In [1]: import numpy as np

In [2]: from numpy import linalg as LA

In [3]: np.set_printoptions(suppress=True, linewidth=120)

In [4]: def rnd(a):
   ...:     return np.round(a, 2) + 0
   ...: 

In [5]: r0 = np.array([0, 2, 1, -3, -2, 2])

In [6]: M = r0[np.abs(np.subtract.outer(np.arange(6), np.arange(6)))]

In [7]: M
Out[7]: 
array([[ 0,  2,  1, -3, -2,  2],
       [ 2,  0,  2,  1, -3, -2],
       [ 1,  2,  0,  2,  1, -3],
       [-3,  1,  2,  0,  2,  1],
       [-2, -3,  1,  2,  0,  2],
       [ 2, -2, -3,  1,  2,  0]])

In [8]: r0 = np.array([2, 3])

In [9]: np.correlate(M[2], M[4], "full")
Out[9]: array([  2,   4,   2,   9,   1, -10,   0, -11, -10,   7,   6])

In [10]: np.cross(M[2, :3], M[4, :3])
Out[10]: array([ 2, -1,  1])

In [11]: np.array([np.convolve(row, r0, "same") for row in M])
Out[11]: 
array([[  0,   4,   8,  -3, -13,  -2],
       [  4,   6,   4,   8,  -3, -13],
       [  2,   7,   6,   4,   8,  -3],
       [ -6,  -7,   7,   6,   4,   8],
       [ -4, -12,  -7,   7,   6,   4],
       [  4,   2, -12,  -7,   7,   6]])

In [12]: O, _ = LA.qr(np.array([[0.2, -1.3, -0.3, 1.0, 1.7, 0.4, 2.6, 1.0],
    ...:     [0.5, 0.0, 0.2, 1.3, -1.1, 0.1, 0.5, 0.2],
    ...:     [0.3, -0.3, 0.7, -1.0, -0.8, 0.4, -0.8, -0.8],
    ...:     [0.7, -0.6, 0.3, 0.5, 2.5, 0.5, -1.2, -0.8],
    ...:     [0.2, -0.4, 1.3, 0.7, -1.3, -0.5, 1.2, 0.0],
    ...:     [0.2, -0.2, -0.6, -0.4, 0.4, 0.3, 0.8, 0.4],
    ...:     [0.0, 0.7, -1.0, 0.0, -0.5, -1.6, -1.3, 0.0],
    ...:     [-1.1, 0.2, 0.7, 0.6, 2.8, 0.6, 1.4, -1.2]]))

In [13]: J = O[:, :8]

In [14]: rnd(J)
Out[14]: 
array([[-0.14,  0.79,  0.43, -0.21, -0.2 ,  0.15,  0.14,  0.22],
       [-0.34, -0.17, -0.18, -0.65, -0.14, -0.47, -0.08,  0.4 ],
       [-0.2 ,  0.1 , -0.34,  0.58, -0.01,  0.03,  0.05,  0.7 ],
       [-0.48,  0.16, -0.13, -0.12,  0.82,  0.15,  0.05, -0.12],
       [-0.14,  0.2 , -0.61, -0.18, -0.34,  0.51, -0.35, -0.21],
       [-0.14,  0.06,  0.32,  0.2 ,  0.07, -0.17, -0.89,  0.01],
       [ 0.  , -0.46,  0.35, -0.22,  0.05,  0.67, -0.07,  0.4 ],
       [ 0.75,  0.24, -0.23, -0.25,  0.37, -0.02, -0.2 ,  0.3 ]])

In [15]: # columns are unit length and at right angles

In [16]: x0 = np.array([2, 2, 3, -4, 4, 0, -3, -5])

In [17]: rnd(J.T @ (J @ x0))
Out[17]: array([ 2.,  2.,  3., -4.,  4.,  0., -3., -5.])

In [18]: [p for p in range(1, 25) if np.allclose(LA.matrix_power(J, p), np.eye(8))]
Out[18]: []

In [19]: rnd(np.abs(LA.eigvals(J)))
Out[19]: array([1., 1., 1., 1., 1., 1., 1., 1.])

In [20]: rnd(LA.det(J))
Out[20]: np.float64(-1.0)

In [21]: rnd(LA.norm(x0)), rnd(LA.norm(J @ x0))
Out[21]: (np.float64(9.11), np.float64(9.11))

In [22]: rnd(np.sort(np.abs(np.degrees(np.angle(LA.eigvals(J))))))
Out[22]: array([  0.  ,  71.55,  71.55, 103.94, 103.94, 126.82, 126.82, 180.  ])

In [23]: rnd(LA.inv(J))
Out[23]: 
array([[-0.14, -0.34, -0.2 , -0.48, -0.14, -0.14,  0.  ,  0.75],
       [ 0.79, -0.17,  0.1 ,  0.16,  0.2 ,  0.06, -0.46,  0.24],
       [ 0.43, -0.18, -0.34, -0.13, -0.61,  0.32,  0.35, -0.23],
       [-0.21, -0.65,  0.58, -0.12, -0.18,  0.2 , -0.22, -0.25],
       [-0.2 , -0.14, -0.01,  0.82, -0.34,  0.07,  0.05,  0.37],
       [ 0.15, -0.47,  0.03,  0.15,  0.51, -0.17,  0.67, -0.02],
       [ 0.14, -0.08,  0.05,  0.05, -0.35, -0.89, -0.07, -0.2 ],
       [ 0.22,  0.4 ,  0.7 , -0.12, -0.21,  0.01,  0.4 ,  0.3 ]])

In [24]: M2 = J / np.sqrt((J ** 2).mean(axis=1, keepdims=True))

In [25]: rnd(LA.norm(M2, axis=1))
Out[25]: array([2.83, 2.83, 2.83, 2.83, 2.83, 2.83, 2.83, 2.83])

In [26]: O, R = LA.qr(J)

In [27]: rnd(O @ R)
Out[27]: 
array([[-0.14,  0.79,  0.43, -0.21, -0.2 ,  0.15,  0.14,  0.22],
       [-0.34, -0.17, -0.18, -0.65, -0.14, -0.47, -0.08,  0.4 ],
       [-0.2 ,  0.1 , -0.34,  0.58, -0.01,  0.03,  0.05,  0.7 ],
       [-0.48,  0.16, -0.13, -0.12,  0.82,  0.15,  0.05, -0.12],
       [-0.14,  0.2 , -0.61, -0.18, -0.34,  0.51, -0.35, -0.21],
       [-0.14,  0.06,  0.32,  0.2 ,  0.07, -0.17, -0.89,  0.01],
       [ 0.  , -0.46,  0.35, -0.22,  0.05,  0.67, -0.07,  0.4 ],
       [ 0.75,  0.24, -0.23, -0.25,  0.37, -0.02, -0.2 ,  0.3 ]])

In [28]: np.allclose(R.T @ R, J.T @ J)
Out[28]: True

In [29]: rnd(O.T @ O)
Out[29]: 
array([[1., 0., 0., 0., 0., 0., 0., 0.],
       [0., 1., 0., 0., 0., 0., 0., 0.],
       [0., 0., 1., 0., 0., 0., 0., 0.],
       [0., 0., 0., 1., 0., 0., 0., 0.],
       [0., 0., 0., 0., 1., 0., 0., 0.],
       [0., 0., 0., 0., 0., 1., 0., 0.],
       [0., 0., 0., 0., 0., 0., 1., 0.],
       [0., 0., 0., 0., 0., 0., 0., 1.]])

In [30]: rnd(R)
Out[30]: 
array([[1., 0., 0., 0., 0., 0., 0., 0.],
       [0., 1., 0., 0., 0., 0., 0., 0.],
       [0., 0., 1., 0., 0., 0., 0., 0.],
       [0., 0., 0., 1., 0., 0., 0., 0.],
       [0., 0., 0., 0., 1., 0., 0., 0.],
       [0., 0., 0., 0., 0., 1., 0., 0.],
       [0., 0., 0., 0., 0., 0., 1., 0.],
       [0., 0., 0., 0., 0., 0., 0., 1.]])

In [31]: rnd(np.trace(O @ O.T))
Out[31]: np.float64(8.0)

In [32]: K = np.load("m.npy")

In [33]: K
Out[33]: 
array([[ 2,  1,  1, -1,  1,  2, -2],
       [ 3, -3,  2, -2, -3,  2,  1],
       [ 1,  3,  1, -3,  3,  0,  1],
       [ 1,  0,  2,  3,  3, -2,  3],
       [ 0,  0, -2, -1, -1,  3,  2]])

In [34]: x0 = np.array([3, -1, -3, 2, 3, -3, 0])

In [35]: K @ (2 * x0)
Out[35]: array([ -6, -26,   0,  36, -16])

In [36]: (K @ x0).argmax()
Out[36]: np.int64(3)

In [37]: arr = np.loadtxt("arr.csv", delimiter=",")

In [38]: arr
Out[38]: 
array([[-1., -2.,  1., -2., -1.,  0., -2.,  0.,  0.],
       [-2.,  2.,  1.,  0.,  2.,  2.,  0.,  0.,  0.],
       [ 2.,  1., -2., -2., -1.,  1.,  0.,  0.,  0.],
       [ 2.,  1.,  0., -1., -1.,  1.,  2.,  0.,  0.],
       [-1.,  0.,  0.,  0., -1.,  2., -2.,  0.,  0.],
       [-2., -1., -1.,  1., -1.,  0.,  0.,  0.,  0.],
       [ 0., -2., -1.,  1.,  0., -1., -1.,  0.,  0.],
       [ 0.,  0.,  0.,  0.,  0.,  0.,  0.,  2.,  2.],
       [ 0.,  0.,  0.,  0.,  0.,  0.,  0.,  0.,  1.]])

In [39]: # 2 blocks once reordered

In [40]: r0, v = arr[0], arr[7]

In [41]: r0 @ r0
Out[41]: np.float64(15.0)

In [42]: pr = (r0 @ v) / (r0 @ r0) * r0

In [43]: (v - pr) @ r0
Out[43]: np.float64(0.0)

In [44]: pr
Out[44]: array([-0., -0.,  0., -0., -0.,  0., -0.,  0.,  0.])

In [45]: rnd(LA.norm(r0 + v) ** 2 + LA.norm(r0 - v) ** 2)
Out[45]: np.float64(46.0)
